% ipython --no-banner

In [1]: import numpy as np

In [2]: np.set_printoptions(suppress=True, linewidth=120)

In [3]: feats = np.array([[-0.29, -0.3, 0.18, -1.34],
   ...:     [0.4, 0.0, 0.1, 1.1],
   ...:     [-0.5, -0.2, 0.2, -1.4]])

In [4]: feats
Out[4]: 
array([[-0.29, -0.3 ,  0.18, -1.34],
       [ 0.4 ,  0.  ,  0.1 ,  1.1 ],
       [-0.5 , -0.2 ,  0.2 , -1.4 ]])

In [5]: # column 3 dominates

In [6]: other = feats / np.linalg.norm(feats, axis=1, keepdims=True)

In [7]: gram = other @ other.T

In [8]: np.round(np.linalg.norm(other, axis=1), 2)
Out[8]: array([1., 1., 1.])

In [9]: np.argwhere(np.triu(np.abs(gram) > 0.95, 1))
Out[9]: 
array([[0, 2],
       [1, 2]])

In [10]: def softmax(z):
    ...:     e = np.exp(z - z.max(axis=-1, keepdims=True))
    ...:     return e / e.sum(axis=-1, keepdims=True)
    ...: 

In [11]: softmax(feats).sum(axis=1)
Out[11]: array([1., 1., 1.])

In [12]: np.round(softmax(feats[2] + 3), 2)
Out[12]: array([0.21, 0.28, 0.42, 0.09])

In [13]: scores = feats @ feats.T / np.sqrt(4)

In [14]: softmax(scores).round(6).argmax(axis=1)
Out[14]: array([2, 1, 2])

In [15]: np.round(softmax(scores)[2] @ feats, 2)
Out[15]: array([-0.35, -0.23,  0.18, -1.21])

In [16]: rng = np.random.default_rng(8625)

In [17]: other = feats + rng.integers(-2, 3, (3, 1)) @ rng.integers(-2, 3, (1, 4))

In [18]: other.round(2)
Out[18]: 
array([[-0.29, -0.3 ,  2.18,  0.66],
       [ 0.4 ,  0.  , -3.9 , -2.9 ],
       [-0.5 , -0.2 , -1.8 , -3.4 ]])

In [19]: np.linalg.matrix_rank(other - feats, tol=1e-8)
Out[19]: np.int64(1)

In [20]: np.round(np.linalg.svd(other - feats, compute_uv=False), 2) + 0
Out[20]: array([6.93, 0.  , 0.  ])
